% ipython --no-banner

In [1]: import numpy as np

In [2]: np.set_printoptions(precision=3, suppress=True, linewidth=140, floatmode="fixed")

In [3]: A2 = np.array([[-0.5], [1.3], [-0.3], [1.1], [-1.8], [0.9], [0.8], [-1.4], [-0.4]])

In [4]: basis = np.array([[-0.1, 0.6, 1.8, 0.8, -0.4, 0.7, -0.7, -0.1, -0.6, 0.9, -0.2]])

In [5]: X = A2 @ basis

In [6]: print(X)
[[ 0.050 -0.300 -0.900 -0.400  0.200 -0.350  0.350  0.050  0.300 -0.450  0.100]
 [-0.130  0.780  2.340  1.040 -0.520  0.910 -0.910 -0.130 -0.780  1.170 -0.260]
 [ 0.030 -0.180 -0.540 -0.240  0.120 -0.210  0.210  0.030  0.180 -0.270  0.060]
 [-0.110  0.660  1.980  0.880 -0.440  0.770 -0.770 -0.110 -0.660  0.990 -0.220]
 [ 0.180 -1.080 -3.240 -1.440  0.720 -1.260  1.260  0.180  1.080 -1.620  0.360]
 [-0.090  0.540  1.620  0.720 -0.360  0.630 -0.630 -0.090 -0.540  0.810 -0.180]
 [-0.080  0.480  1.440  0.640 -0.320  0.560 -0.560 -0.080 -0.480  0.720 -0.160]
 [ 0.140 -0.840 -2.520 -1.120  0.560 -0.980  0.980  0.140  0.840 -1.260  0.280]
 [ 0.040 -0.240 -0.720 -0.320  0.160 -0.280  0.280  0.040  0.240 -0.360  0.080]]

In [7]: print(np.allclose(X[:-1].T @ np.linalg.lstsq(X[:-1].T, X[-1])[0], X[-1]))
True

In [8]: print(np.unique(X.round(6), axis=0).shape)
(9, 11)

In [9]: Uu, s, vt = np.linalg.svd(X)

In [10]: evecs = vt[:(s > 1e-8).sum()]

In [11]: rng = np.random.default_rng(63)

In [12]: vec = X[1] + 4 * X[7] + rng.integers(2) * np.eye(11)[8]

In [13]: print(vec)
[ 0.430 -2.580 -7.740 -3.440  1.720 -3.010  3.010  0.430  2.580 -3.870  0.860]

In [14]: print(np.round(np.linalg.norm(vec - evecs.T @ evecs @ vec), 3))
0.0

In [15]: print(np.diag(evecs.T @ evecs))
[0.002 0.054 0.490 0.097 0.024 0.074 0.074 0.002 0.054 0.123 0.006]

In [16]: print(np.allclose(evecs.T @ evecs @ vec, vec))
True

In [17]: Uu, s, vt = np.linalg.svd(X)

In [18]: print(s.round(3) + 0)
[8.150 0.000 0.000 0.000 0.000 0.000 0.000 0.000 0.000]

In [19]: A2 = Uu[:, :1] @ np.diag(s[:1]) @ vt[:1]

In [20]: print(np.linalg.matrix_rank(A2))
1

In [21]: print(np.linalg.matrix_rank(X, rtol=0.05))
1

In [22]: print(np.round(np.linalg.norm(X - A2, 2), 3), np.round(s[1], 3))
0.0 0.0

In [23]: print(np.round(np.linalg.norm(X - A2) / np.linalg.norm(X), 3))
0.0

In [24]: print(round(np.abs(X - A2).max(), 3))
0.0
